% python3 -q
>>> import numpy as np
>>> np.set_printoptions(suppress=True, linewidth=140)
>>> def tidy(a):
...     return np.round(a, 2) + 0
... 
>>> K = np.diag(10 * np.array([-1, -5, -2])) + np.array([[-3, -3, -1], [3, 2, -3], [1, -2, -2]])
>>> print(K)
[[-13  -3  -1]
 [  3 -48  -3]
 [  1  -2 -22]]
>>> r0 = np.array([-1, -1, 3])
>>> M2 = K + np.outer(r0, np.eye(3)[2])
>>> print(tidy(np.linalg.det(M2) / np.linalg.det(K)), tidy(1 + np.linalg.solve(K, r0)[2]))
0.86 0.86
>>> print(np.linalg.matrix_rank(np.linalg.inv(M2) - np.linalg.inv(K), tol=1e-8))
1
>>> print(M2)
[[-13.  -3.  -2.]
 [  3. -48.  -4.]
 [  1.  -2. -19.]]
>>> w1 = np.array([[-1, 1, -2, 1, -1], [2, -3, -1, 3, 3], [-2, -3, -3, -1, 2]])
>>> c = np.array([1, 3, -1, 3, -3])
>>> H = np.maximum(K @ w1 + c, 0)
>>> print(np.linalg.matrix_rank(H))
3
>>> print((H > 0).astype(int))
[[1 1 1 0 0]
 [0 1 1 0 0]
 [1 1 1 1 0]]
>>> print(H)
[[ 10   2  31   0   0]
 [  0 159  50   0   0]
 [ 40  76  65  20   0]]
>>> cent = np.array([[1, 2, -3], [2, 1, 0], [-1, -3, 3], [-3, 1, 0], [-1, -1, 1]])
>>> print((H @ cent).round(6).argmax(axis=1))
[2 0 2]
>>> def softmax(z):
...     e = np.exp(z - z.max(axis=-1, keepdims=True))
...     return e / e.sum(axis=-1, keepdims=True)
... 
>>> print(tidy(softmax(H[0])))
[0. 0. 1. 0. 0.]
>>> print(tidy(softmax(10 * H[0])))
[0. 0. 1. 0. 0.]
>>> att = H @ H.T / np.sqrt(5)
>>> print(tidy(softmax(att)))
[[0. 0. 1.]
 [0. 1. 0.]
 [0. 1. 0.]]
>>> M2 = K / np.linalg.norm(K, axis=1, keepdims=True)
>>> cov = M2 @ M2.T
>>> print(tidy(np.linalg.norm(M2, axis=1)))
[1. 1. 1.]
>>> print(tidy(cov[2]))
[0.05 0.15 1.  ]
>>> x0 = np.array([3, 0, 0])
>>> print(K @ np.eye(3)[0])
[-13.   3.   1.]
>>> print((K @ x0).argmax())
1
>>> print(np.einsum("ij,j->i", K, x0))
[-39   9   3]
>>> arr = np.array([[0, 0, 1], [0, 0, 0], [1, 0, 0]])
>>> r0 = np.array([1, 2, 1])
>>> print(np.cross(arr[0, :3], arr[2, :3]))
[0 1 0]
>>> print(np.correlate(arr[0], arr[2], "full"))
[0 0 0 0 1]
>>> print(np.array([np.convolve(row, r0, "same") for row in arr]))
[[0 1 2]
 [0 0 0]
 [2 1 0]]
>>> x0 = np.array([0, 2, -2])
>>> a = np.maximum(arr @ x0, 0)
>>> print(np.maximum(arr @ x0, 0) - np.maximum(-arr @ x0, 0))
[-2  0  0]
>>> print(arr * (a > 1e-9)[:, None])
[[0 0 0]
 [0 0 0]
 [0 0 0]]
>>> print(a)
[0 0 0]
>>> M2 = np.array([[-7, -7, -2], [-3, 9, 8]])
>>> cent = np.kron(M2, arr)
>>> print(tidy(np.linalg.norm(cent, 2)), tidy(np.linalg.norm(M2, 2) * np.linalg.norm(arr, 2)))
13.84 13.84
>>> print(cent.shape)
(6, 9)
>>> ev, evecs = np.linalg.eigh(arr)
>>> print((ev > 1e-8).sum(), (ev < -1e-8).sum())
1 1
>>> print(np.unique(ev.round(6) + 0, return_counts=True)[1])
[1 1 1]
>>> print(tidy(np.linalg.eigvalsh(arr + 4 * np.eye(3))))
[3. 4. 5.]
>>> print(tidy(evecs @ np.diag(ev) @ evecs.T))
[[0. 0. 1.]
 [0. 0. 0.]
 [1. 0. 0.]]
>>> print(tidy(np.linalg.svd(arr, compute_uv=False)))
[1. 1. 0.]
>>> data = np.array([[-2.07, -2.12, -2.23],
...     [-0.4, -0.47, -0.41],
...     [-0.34, -0.47, -0.29],
...     [0.02, -0.05, -0.14],
...     [-0.45, -0.73, -0.65],
...     [0.94, 1.08, 1.0],
...     [1.33, 1.35, 1.48],
...     [-1.11, -1.28, -1.07],
...     [-2.1, -1.98, -1.99],
...     [-3.91, -3.91, -4.09],
...     [-1.32, -1.22, -1.2],
...     [1.42, 1.56, 1.51],
...     [-1.52, -1.58, -1.54],
...     [-1.8, -1.75, -1.65],
...     [-0.78, -0.85, -0.87],
...     [-2.4, -2.53, -2.22],
...     [-1.66, -1.64, -1.52],
...     [-1.02, -0.89, -1.17],
...     [-0.59, -0.54, -0.52],
...     [-1.17, -1.27, -1.22],
...     [-2.39, -2.22, -2.52]])
>>> dist = np.linalg.norm(data[:, None] - data[None], axis=-1)
>>> print(tidy(dist[:5, :5]))
[[0.   2.97 3.08 3.61 2.66]
 [2.97 0.   0.13 0.65 0.36]
 [3.08 0.13 0.   0.57 0.46]
 [3.61 0.65 0.57 0.   0.97]
 [2.66 0.36 0.46 0.97 0.  ]]
>>> print(dist.shape)
(21, 21)
>>> print((dist + 1e9 * np.eye(21)).round(6).argmin(axis=1))
[ 8  2  1  2 18  6 11 19  0 20 19  6 16 16 17 20 12 14  1 10 15]
>>> print(dist.mean(axis=1).argmax())
9
>>> x0 = np.array([9, 4, 3])
>>> target = data @ x0
>>> print(tidy(np.linalg.solve(data.T @ data, data.T @ target)))
[9. 4. 3.]
>>> rng = np.random.default_rng(777)
>>> target = target + 0.05 * rng.normal(size=21)
>>> print(tidy(target))
[-33.84  -6.71  -5.87  -0.52  -8.89  15.76  21.87 -18.3  -32.9  -63.12 -20.42  23.53 -24.62 -28.11 -13.11 -38.44 -26.09 -16.31  -9.08
 -19.25 -38.04]
>>> c, *_ = np.linalg.lstsq(data, target)
>>> print(tidy(c))
[9.12 3.86 3.04]
>>> print([round(float(np.linalg.norm(np.linalg.solve(data.T @ data + lam * np.eye(3), data.T @ target))), 2) for lam in (0, 1, 10, 100)])
[10.36, 9.18, 8.7, 5.78]
>>> print(tidy(np.linalg.norm(target - data @ c)))
0.19
>>> M2 = np.array([[0, -1], [-3, 2], [3, 3]])
>>> print(np.linalg.matrix_rank(data @ M2))
2
>>> print(np.vstack([data, M2.T]).shape)
(23, 3)
>>> print(np.linalg.matrix_rank(np.vstack([data, M2.T])))
3
>>> lab = data[:, 0] > np.median(data[:, 0])
>>> r0 = data[lab].mean(axis=0) - data[~lab].mean(axis=0)
>>> print(lab.astype(int))
[0 1 1 1 1 1 1 0 0 0 0 1 0 0 1 0 0 1 1 0 0]
>>> print(tidy(r0))
[1.96 1.95 1.93]
>>> print(((data - data.mean(axis=0)) @ r0 > 0).astype(int))
[0 1 1 1 1 1 1 0 0 0 0 1 0 0 1 0 0 0 1 0 0]
>>> J = np.load("layer3.npy")
>>> print(J)
[[2 2 2]
 [6 6 6]
 [2 2 2]
 [4 4 4]]
>>> # columns 0 and 1 are equal
>>> U, s, VT = np.linalg.svd(J)
>>> evecs = VT[:(s > 1e-8).sum()]
>>> x0 = J[0] + 2 * J[3] + rng.integers(2) * np.eye(3)[1]
>>> print(x0)
[10. 10. 10.]
>>> print(tidy(evecs.T @ evecs))
[[0.33 0.33 0.33]
 [0.33 0.33 0.33]
 [0.33 0.33 0.33]]
>>> print(tidy(np.linalg.norm(x0 - evecs.T @ evecs @ x0)))
0.0
>>> print(tidy(np.diag(evecs.T @ evecs)))
[0.33 0.33 0.33]
>>> U, s, VT = np.linalg.svd(J)
>>> print(np.argmax(s[:-1] / (s[1:] + 1e-6)) + 1)
1
>>> M2 = U[:, :1] @ np.diag(s[:1]) @ VT[:1]
>>> print(tidy(np.linalg.norm(J - M2, 2)), tidy(s[1]))
0.0 0.0
>>> print(np.linalg.matrix_rank(M2))
1
>>> print(np.linalg.cond(J) > 100)
True
>>> print(tidy(np.linalg.norm(J, 2) / np.linalg.norm(J)))
1.0
>>> print(np.argsort(-np.linalg.norm(J, axis=0).round(6), kind="stable")[:3])
[0 1 2]
>>> print(np.linalg.matrix_rank(J, rtol=0.1))
1
>>> print([round(float(x), 2) for x in np.linalg.svd(J, compute_uv=False)[:3]])
[13.42, 0.0, 0.0]
>>> feats = np.array([[1.0, 0.0], [0.0, 1.0]])
>>> print(tidy(np.linalg.norm(feats, axis=0)))
[1. 1.]
>>> U, s, VT = np.linalg.svd(data, full_matrices=False)
>>> print(tidy(np.abs(VT[0])))
[0.57 0.58 0.58]
>>> print(tidy(U.T @ data @ VT.T))
[[12.97  0.    0.  ]
 [ 0.    0.48  0.  ]
 [ 0.    0.    0.35]]
>>> print(tidy(U.T @ U))
[[1. 0. 0.]
 [0. 1. 0.]
 [0. 0. 1.]]
>>> print(U.shape, s.shape, VT.shape)
(21, 3) (3,) (3, 3)
>>> print(tidy(np.sqrt((s ** 2).sum())), tidy(np.linalg.norm(data)))
12.98 12.98
>>> print((s > 1e-8).sum())
3
>>> blk = np.stack([feats, -1 * feats, feats[::-1]])
>>> print(np.einsum("bij,cij->bc", blk, blk))
[[ 2. -2.  0.]
 [-2.  2.  0.]
 [ 0.  0.  2.]]
>>> print(blk.sum(axis=0))
[[0. 1.]
 [1. 0.]]
>>> print((blk @ feats.T).shape)
(3, 2, 2)
>>> M = np.load("sample13.npy")
>>> print(M)
[[ 1.91 -0.12 -0.1 ]
 [ 2.04  0.07  0.11]
 [ 1.84 -0.05  0.01]
 [ 1.92 -0.03 -0.19]
 [ 1.99 -0.11  0.  ]
 [ 1.93 -0.08  0.03]
 [ 2.03 -0.01  0.17]
 [ 1.98 -0.08  0.  ]
 [ 1.98  0.15  1.86]
 [ 1.95 -0.1   1.98]
 [ 1.93  0.04  1.89]
 [ 2.09 -0.02  2.16]
 [ 1.97  0.02  1.98]
 [ 2.08  0.04  2.03]
 [ 2.11 -0.04  2.31]
 [ 2.04 -0.15  1.93]
 [ 1.98  2.08  0.05]
 [ 1.89  2.14 -0.07]
 [ 1.8   2.01  0.15]
 [ 1.73  2.04  0.06]
 [ 2.08  2.13 -0.12]
 [ 1.91  2.07  0.02]
 [ 1.86  1.98  0.02]
 [ 1.84  1.97  0.07]]
>>> M2 = np.c_[M[:, :1] @ np.array([[3]]), np.array([-2, 1, -1, 1, -2, 2, -1, 0, 1, -1, -1, 0, 2, -2, 2, -1, -2, -2, 2, -1, 1, -2, 0, 2])]
>>> print(tidy(M2))
[[ 5.73 -2.  ]
 [ 6.12  1.  ]
 [ 5.52 -1.  ]
 [ 5.76  1.  ]
 [ 5.97 -2.  ]
 [ 5.79  2.  ]
 [ 6.09 -1.  ]
 [ 5.94  0.  ]
 [ 5.94  1.  ]
 [ 5.85 -1.  ]
 [ 5.79 -1.  ]
 [ 6.27  0.  ]
 [ 5.91  2.  ]
 [ 6.24 -2.  ]
 [ 6.33  2.  ]
 [ 6.12 -1.  ]
 [ 5.94 -2.  ]
 [ 5.67 -2.  ]
 [ 5.4   2.  ]
 [ 5.19 -1.  ]
 [ 6.24  1.  ]
 [ 5.73 -2.  ]
 [ 5.58  0.  ]
 [ 5.52  2.  ]]
>>> print(tidy(np.linalg.norm(M2 - M @ np.linalg.lstsq(M, M2)[0], axis=0)))
[0.   7.26]
>>> print(np.linalg.matrix_rank(np.c_[M, M2]))
4
>>> print(tidy(np.linalg.lstsq(M, M2[:, 0])[0]))
[3. 0. 0.]
>>> x0 = np.array([2, 0])
>>> target = M2 @ x0
>>> c, lr = np.zeros(2), 1 / np.linalg.norm(M2, 2) ** 2
>>> for i in range(10):
...     c -= lr * M2.T @ (M2 @ c - target)
...     if i % 2 == 0: print(i, round(np.linalg.norm(M2 @ c - target), 2))
... 
0 0.41
2 0.36
4 0.31
6 0.27
8 0.24
>>> print(tidy(np.linalg.cond(M2)))
3.94
>>> cov = np.cov(M, rowvar=False)
>>> print(tidy(np.corrcoef(M.T)))
[[ 1.   -0.48  0.5 ]
 [-0.48  1.   -0.47]
 [ 0.5  -0.47  1.  ]]
>>> print(tidy(np.linalg.eigvalsh(cov)[::-1]))
[1.44 0.51 0.01]
>>> print(tidy(np.polyfit(M[:, 0], M[:, 2], 1)))
[ 5.   -9.08]
>>> print(cov.shape)
(3, 3)
>>> x0 = np.array([0, 1, 3])
>>> a = np.maximum(M @ x0, 0)
>>> print(tidy(np.tanh(M @ x0)))
[-0.4   0.38 -0.02 -0.54 -0.11  0.01  0.46 -0.08  1.    1.    1.    1.    1.    1.    1.    1.    0.98  0.96  0.99  0.98  0.94  0.97  0.97
  0.97]
>>> print(np.flatnonzero(a > 1e-9))
[ 1  5  6  8  9 10 11 12 13 14 15 16 17 18 19 20 21 22 23]
>>> blk = np.stack([M, -2 * M, M[::-1]])
>>> print(tidy(np.einsum("bij,cij->bc", blk, blk)))
[[ 158.49 -316.98  122.42]
 [-316.98  633.96 -244.83]
 [ 122.42 -244.83  158.49]]
>>> X = np.load("out11.npy")
>>> print(tidy(X))
[[-0.89  0.45]
 [ 0.45  0.89]]
>>> M2 = np.array([[-3, 1, 3], [1, 3, -3]])
>>> print(tidy(M2.T @ X.T))
[[ 3.13 -0.45]
 [ 0.45  3.13]
 [-4.02 -1.34]]
>>> print(tidy(np.einsum("ij,ij->i", X, X)))
[1. 1.]
>>> print(np.linalg.matrix_rank(X @ M2))
2
>>> ev, evecs = np.linalg.eigh(X)
>>> print(tidy(evecs @ np.diag(ev) @ evecs.T))
[[-0.89  0.45]
 [ 0.45  0.89]]
>>> print(tidy(np.linalg.eigvalsh(X + -1 * np.eye(2))))
[-2.  0.]
>>> print(tidy(ev.sum()), tidy(np.trace(X)))
0.0 0.0
>>> print(tidy(evecs.T @ evecs))
[[1. 0.]
 [0. 1.]]
>>> print(tidy(np.linalg.eigvalsh(X @ X)))
[1. 1.]
>>> print(tidy(np.abs(evecs[:, -1])))
[0.23 0.97]
>>> t = np.radians(15)
>>> Rm = np.eye(2)
>>> Rm[0, 0] = Rm[1, 1] = np.cos(t)
>>> Rm[0, 1], Rm[1, 0] = -np.sin(t), np.sin(t)
>>> print(tidy(Rm))
[[ 0.97 -0.26]
 [ 0.26  0.97]]
>>> M2 = X @ Rm.T
>>> print(np.allclose(np.linalg.norm(X, axis=1), np.linalg.norm(M2, axis=1)))
True
>>> print(tidy(M2))
[[-0.98  0.2 ]
 [ 0.2   0.98]]
>>> print(tidy(np.abs(M2 - X).max(axis=0)))
[0.25 0.25]
>>> A = np.array([[2, 12, 3], [0, -4, -1], [1, -4, -1], [-2, 12, 3]])
>>> print(A)
[[ 2 12  3]
 [ 0 -4 -1]
 [ 1 -4 -1]
 [-2 12  3]]
>>> x0 = np.array([2, 3, 1])
>>> a = np.maximum(A @ x0, 0)
>>> print(np.flatnonzero(a > 1e-9))
[0 3]
>>> print(np.maximum(A @ (3 * x0), 0))
[129   0   0 105]
>>> print(a)
[43  0  0 35]
>>> print(tidy(A @ np.linalg.pinv(A) @ A))
[[ 2. 12.  3.]
 [ 0. -4. -1.]
 [ 1. -4. -1.]
 [-2. 12.  3.]]
>>> print(np.unique(A.round(6), axis=0).shape)
(4, 3)
>>> print(np.linalg.lstsq(A[:-1].T, A[-1])[2])
2
>>> U, s, VT = np.linalg.svd(A)
>>> print(tidy(s))
[18.44  2.99  0.  ]
>>> M2 = U[:, :2] @ np.diag(s[:2]) @ VT[:2]
>>> print(tidy(M2))
[[ 2. 12.  3.]
 [ 0. -4. -1.]
 [ 1. -4. -1.]
 [-2. 12.  3.]]
>>> print(np.linalg.matrix_rank(M2))
2
